>>> import numpy as np
>>> np.set_printoptions(precision=2, suppress=True, linewidth=140, legacy="1.25")
>>> rnd = lambda a: np.round(a, 2) + 0
>>> M2 = np.array([[1, -3, -2, 3, 0, 0],
...     [0, 2, 2, -1, -1, 1],
...     [3, 1, 3, -1, 2, 0],
...     [-1, -3, 2, 2, 0, -1],
...     [2, 3, 0, -2, 0, 2],
...     [-3, -1, -1, 3, -3, -1]])
>>> M2[-1] = M2[0]
>>> F = M2 + 0.3 * np.eye(6)
>>> F
array([[ 1.3, -3. , -2. ,  3. ,  0. ,  0. ],
       [ 0. ,  2.3,  2. , -1. , -1. ,  1. ],
       [ 3. ,  1. ,  3.3, -1. ,  2. ,  0. ],
       [-1. , -3. ,  2. ,  2.3,  0. , -1. ],
       [ 2. ,  3. ,  0. , -2. ,  0.3,  2. ],
       [ 1. , -3. , -2. ,  3. ,  0. ,  0.3]])
>>> rng = np.random.default_rng(28)
>>> M2 = F + rng.integers(-2, 3, (6, 5)) @ rng.integers(-2, 3, (5, 6))
>>> rnd(M2)
array([[  7.3,  -7. ,  -4. ,   4. ,  10. ,  -1. ],
       [ -1. ,  10.3,  10. ,  -9. ,   5. ,  -7. ],
       [ -2. ,  -4. ,   1.3,  -2. ,   2. ,  -1. ],
       [ -1. , -11. ,  -4. ,   4.3,   2. ,   3. ],
       [  2. ,  -5. ,  -6. ,   2. ,  -5.7,   8. ],
       [  2. ,  -5. ,  -9. ,   8. ,   9. ,   6.3]])
>>> rnd(np.linalg.svd(M2 - F, compute_uv=False))
array([25.1 , 16.69,  8.05,  6.22,  1.72,  0.  ])
>>> np.linalg.matrix_rank(M2 - F, tol=1e-8)
5
>>> M2 = F / np.sqrt((F ** 2).mean(axis=1, keepdims=True))
>>> print(np.linalg.matrix_rank(F - F.mean(axis=1, keepdims=True)))
5
>>> np.linalg.matrix_rank(M2) == np.linalg.matrix_rank(F)
True
>>> rnd(M2[3])
array([-0.54, -1.63,  1.09,  1.25,  0.  , -0.54])
>>> Uu, sig, vt = np.linalg.svd(F, full_matrices=False)
>>> rnd(np.abs(vt[0]))
array([0.11, 0.71, 0.33, 0.59, 0.05, 0.16])
>>> rnd(Uu.T @ F @ vt.T)
array([[8.96, 0.  , 0.  , 0.  , 0.  , 0.  ],
       [0.  , 4.77, 0.  , 0.  , 0.  , 0.  ],
       [0.  , 0.  , 4.38, 0.  , 0.  , 0.  ],
       [0.  , 0.  , 0.  , 1.99, 0.  , 0.  ],
       [0.  , 0.  , 0.  , 0.  , 0.49, 0.  ],
       [0.  , 0.  , 0.  , 0.  , 0.  , 0.06]])
>>> np.allclose(Uu * sig @ vt, F)
True
>>> np.abs(Uu[:, 0]).round(6).argmax()
0
>>> print(rnd(np.sqrt((sig ** 2).sum())), rnd(np.linalg.norm(F)))
11.24 11.24
>>> M2 = np.array([[8]])
>>> basis = np.array([[-8, 6, -4], [-6, -5, 2], [-7, 7, -3]])
>>> M = np.block([[M2, np.zeros((1, 3))], [np.zeros((3, 1)), basis]])
>>> M
array([[ 8.,  0.,  0.,  0.],
       [ 0., -8.,  6., -4.],
       [ 0., -6., -5.,  2.],
       [ 0., -7.,  7., -3.]])
>>> M2 = M[0, 0] * M[1:] - np.outer(M[1:, 0], M[0])
>>> M2
array([[  0., -64.,  48., -32.],
       [  0., -48., -40.,  16.],
       [  0., -56.,  56., -24.]])
>>> M[:, 0] / M[0, 0]
array([1., 0., 0., 0.])
>>> np.linalg.matrix_rank(M2), np.linalg.matrix_rank(M)
(3, 4)
>>> rnd(np.linalg.det(M))
864.0
>>> M @ M
array([[  64.,    0.,    0.,    0.],
       [   0.,   56., -106.,   56.],
       [   0.,   64.,    3.,    8.],
       [   0.,   35.,  -98.,   51.]])
>>> z = rng.permutation(4)
>>> z
array([0, 1, 2, 3])
>>> M2 = M[z][:, z]
>>> np.diag(M2)
array([ 8., -8., -5., -3.])
>>> rnd(np.linalg.det(M2)), rnd(np.linalg.det(M[z]))
(864.0, 864.0)
>>> data = np.loadtxt("test4.csv", delimiter=",")
>>> data
array([[  0.57,   2.4 ,   0.4 ,   0.17,   2.89,   0.12,  -9.37],
       [  0.55,  -0.19,  -0.08,   0.02,  -1.08,  -0.06, -19.41],
       [ -1.45,  -0.55,  -0.18,  -0.04,  -0.81,   2.11,  -9.28],
       [  0.04,  -0.8 ,   0.16,  -0.14,   3.12,   4.16,  -8.62],
       [ -0.57,  -2.09,  -0.28,  -0.03,  -2.77,  -9.91,  22.81],
       [  0.57,  -0.88,   0.21,   0.14,  -3.27,  -1.86,  22.03],
       [  0.32,   0.5 ,   0.41,   0.18,   1.93,  13.41,  14.22],
       [ -1.13,  -0.12,  -0.84,   0.09,  -2.92,  -5.16,  -2.09],
       [  0.74,   2.08,   0.45,   0.05,  -2.54,  -1.66,  -4.19],
       [ -0.2 ,   1.17,   0.31,   0.2 ,   0.42,  -2.99,  10.01],
       [ -0.4 ,  -1.29,  -0.16,   0.23,   2.28,   4.24,   3.7 ],
       [  0.73,  -0.29,  -0.2 ,   0.04,  -0.61,  -3.36,   5.15],
       [ -0.89,   0.46,  -0.08,  -0.12,  -1.91,  -4.08,  12.87],
       [ -0.01,   0.35,   0.31,   0.22,   3.14,  -1.49,  -1.  ],
       [  0.47,   0.34,  -0.18,  -0.41,   0.55,   0.23,   9.45],
       [  0.44,  -1.42,  -0.12,   0.18,   5.35,   0.46, -26.6 ],
       [  0.65,  -1.22,   0.26,  -0.07,   4.72,  -0.16,  -9.39],
       [  0.73,   3.12,   0.33,   0.11,  -0.97,  -1.1 ,  19.17],
       [  0.47,  -0.35,  -0.24,   0.22,   0.58,  -7.06,  -0.25],
       [ -0.62,  -1.02,  -0.2 ,  -0.07,   1.44,   4.38,  -5.23],
       [ -0.8 ,  -4.3 ,  -0.52,  -0.09,  -2.57,   7.71,  -5.89],
       [ -0.4 ,   0.75,   0.25,   0.12,   3.15,   3.68,   3.06],
       [  0.34,   0.58,   0.43,  -0.12,  -0.53,  -8.47,  19.02],
       [ -0.58,  -2.09,  -0.37,   0.24,   0.77,  -2.  ,  -1.95],
       [ -0.04,  -0.89,  -0.11,   0.27,   1.13,  -0.93,  -0.32],
       [  0.41,   0.05,  -0.39,   0.26,   6.38,  -5.75,   4.79],
       [  0.36,   1.03,  -0.14,  -0.11,   1.33,  -1.67,  -4.78],
       [ -0.38,   2.83,   0.02,   0.01,  -0.32,  -4.75,  13.49],
       [ -1.45,  -1.25,  -0.08,   0.01,  -1.09,   5.15,  -5.59],
       [ -0.39,   0.95,  -0.13,  -0.01,  -0.43,  -0.84,  19.83],
       [ -0.39,   0.56,   0.24,   0.07,   2.53,  -1.64, -12.51],
       [ -0.43,  -0.18,  -0.23,  -0.18,  -3.49,   3.96, -11.02],
       [  0.49,   0.87,  -0.33,  -0.18,   6.37,   3.26,  13.98],
       [ -0.11,  -1.28,  -0.02,  -0.26,  -3.56,   3.12,   1.55],
       [  0.38,  -0.96,  -0.61,   0.08,   1.65,   0.48,  -8.11],
       [  0.85,   1.44,   0.26,  -0.1 ,  -0.67,  16.01,  -1.67],
       [  0.93,   1.52,  -0.07,   0.07,   1.07,  -0.12,   2.7 ],
       [  0.36,  -0.13,  -0.53,  -0.33,  -4.96,   1.65,  -3.63]])
>>> cen = data - data.mean(axis=0)
>>> Uu, sig, vt = np.linalg.svd(cen, full_matrices=False)
>>> (np.sign(Uu[:, 0]) == np.sign(Uu[0, 0])).astype(int)
array([1, 1, 1, 1, 0, 0, 0, 1, 1, 0, 0, 0, 0, 1, 0, 1, 1, 0, 1, 1, 1, 0, 0, 1, 1, 0, 1, 0, 1, 0, 1, 1, 0, 0, 1, 1, 0, 1])
>>> np.linalg.matrix_rank(cen)
7
>>> rnd((sig ** 2).sum() ** 2 / (sig ** 4).sum())
1.51
>>> print(np.abs(vt[0]).argmax())
6
>>> print(np.searchsorted(np.cumsum(sig ** 2) / (sig ** 2).sum(), 0.9) + 1)
2
>>> np.abs(Uu[:, 0]).argmax()
15
>>> arr = np.load("dump.npy")
>>> print(arr)
[[ 0.1   0.17  1.24  1.54 -0.34  0.73  0.51 -0.6   1.29 -1.39 -0.07]
 [-0.16  0.03 -1.65 -1.95  0.39 -1.07 -0.42  1.06 -1.63  1.74  0.39]
 [-0.06 -0.16  0.32  0.25 -0.17  0.25  0.09 -0.28  0.33 -0.26 -0.45]
 [-0.05 -0.3   0.39  0.26 -0.15  0.41 -0.04 -0.48  0.39 -0.28 -0.74]]
>>> x0 = np.array([1, -4, 3, 4, 2, 5, -2, -3, -4, 3, 2])
>>> h = np.maximum(arr @ x0, 0)
>>> rnd(arr.T @ h)
array([ 0.15, -0.39,  5.87,  6.51, -1.82,  4.02,  1.82, -3.78,  6.06, -6.03, -2.79])
>>> np.flatnonzero(h > 1e-9)
array([0, 2, 3])
>>> arr * (h > 1e-9)[:, None]
array([[ 0.1 ,  0.17,  1.24,  1.54, -0.34,  0.73,  0.51, -0.6 ,  1.29, -1.39, -0.07],
       [-0.  ,  0.  , -0.  , -0.  ,  0.  , -0.  , -0.  ,  0.  , -0.  ,  0.  ,  0.  ],
       [-0.06, -0.16,  0.32,  0.25, -0.17,  0.25,  0.09, -0.28,  0.33, -0.26, -0.45],
       [-0.05, -0.3 ,  0.39,  0.26, -0.15,  0.41, -0.04, -0.48,  0.39, -0.28, -0.74]])
>>> print(rnd(np.maximum(arr @ (3 * x0), 0)))
[10.74  0.    3.33  8.25]
>>> rnd(np.tanh(arr @ x0))
array([ 1.  , -1.  ,  0.8 ,  0.99])
>>> rnd(np.maximum(arr @ x0, 0) - np.maximum(-arr @ x0, 0))
array([ 3.58, -7.42,  1.11,  2.75])
>>> K = np.array([[-0.6, -1.2, -0.4, -0.9, 0.5, 0.1, -1.2, 0.3],
...     [-0.1, 1.4, 1.6, 0.6, 0.3, -0.9, 0.0, 0.1],
...     [-1.7, 1.8, 0.5, -1.7, 0.4, -2.7, 1.4, -1.5],
...     [0.6, -0.2, 1.1, -1.2, 2.0, 0.2, 0.3, 1.8],
...     [-0.5, -1.3, 0.8, 0.2, 1.8, -1.4, 1.3, 1.5],
...     [1.1, -0.5, -0.4, 1.5, -0.1, 0.3, -2.6, -1.1],
...     [0.0, -1.1, -1.4, -0.5, 0.1, 0.7, -0.7, 0.5],
...     [0.0, 1.5, -0.4, -0.2, -0.4, 0.5, 1.5, -2.2],
...     [1.6, 0.0, 1.5, 1.4, 0.1, 0.2, 1.5, 0.9],
...     [0.4, 0.9, -0.1, -0.3, 0.4, 1.1, -2.1, 0.3],
...     [1.7, 0.1, -1.0, 0.1, -1.5, 0.4, -1.4, 1.0],
...     [-1.0, 0.4, 0.3, 0.6, 1.0, 0.4, -1.2, -2.5],
...     [0.0, 0.8, 0.7, -0.5, 1.4, 0.5, -0.7, 0.4]])
>>> K[0] = K[3] + 0.05 * rng.normal(size=8)
>>> print(rnd(K))
[[ 0.56 -0.24  1.11 -1.18  2.01  0.21  0.32  1.76]
 [-0.1   1.4   1.6   0.6   0.3  -0.9   0.    0.1 ]
 [-1.7   1.8   0.5  -1.7   0.4  -2.7   1.4  -1.5 ]
 [ 0.6  -0.2   1.1  -1.2   2.    0.2   0.3   1.8 ]
 [-0.5  -1.3   0.8   0.2   1.8  -1.4   1.3   1.5 ]
 [ 1.1  -0.5  -0.4   1.5  -0.1   0.3  -2.6  -1.1 ]
 [ 0.   -1.1  -1.4  -0.5   0.1   0.7  -0.7   0.5 ]
 [ 0.    1.5  -0.4  -0.2  -0.4   0.5   1.5  -2.2 ]
 [ 1.6   0.    1.5   1.4   0.1   0.2   1.5   0.9 ]
 [ 0.4   0.9  -0.1  -0.3   0.4   1.1  -2.1   0.3 ]
 [ 1.7   0.1  -1.    0.1  -1.5   0.4  -1.4   1.  ]
 [-1.    0.4   0.3   0.6   1.    0.4  -1.2  -2.5 ]
 [ 0.    0.8   0.7  -0.5   1.4   0.5  -0.7   0.4 ]]
>>> x0 = np.array([0, 7, 2, 7, 2, 7, 1, 8])
>>> y = K @ x0
>>> rnd(np.linalg.pinv(K) @ K)
array([[1., 0., 0., 0., 0., 0., 0., 0.],
       [0., 1., 0., 0., 0., 0., 0., 0.],
       [0., 0., 1., 0., 0., 0., 0., 0.],
       [0., 0., 0., 1., 0., 0., 0., 0.],
       [0., 0., 0., 0., 1., 0., 0., 0.],
       [0., 0., 0., 0., 0., 1., 0., 0.],
       [0., 0., 0., 0., 0., 0., 1., 0.],
       [0., 0., 0., 0., 0., 0., 0., 1.]])
>>> print(rnd(np.linalg.lstsq(K, y)[0]))
[0. 7. 2. 7. 2. 7. 1. 8.]
>>> rnd(np.linalg.solve(K.T @ K, K.T @ y))
array([0., 7., 2., 7., 2., 7., 1., 8.])
>>> y = y + 0.02 * rng.normal(size=13)
>>> rnd(y)
array([ 12.21,  12.26, -27.02,  12.52,   1.01,  -3.27,  -5.63,  -5.08,  23.08,  12.81,   5.76,  -8.82,  12.29])
>>> b, *_ = np.linalg.lstsq(K, y)
>>> b.round()
array([0., 7., 2., 7., 2., 7., 1., 8.])
>>> rnd(K.T @ (y - K @ b))
array([0., 0., 0., 0., 0., 0., 0., 0.])
>>> [round(float(np.linalg.norm(np.linalg.solve(K.T @ K + lam * np.eye(8), K.T @ y))), 2) for lam in (0, 1, 10, 100)]
[14.82, 11.01, 6.57, 1.81]
>>> rnd(b)
array([0.  , 6.99, 2.01, 6.99, 2.  , 7.01, 1.  , 7.99])
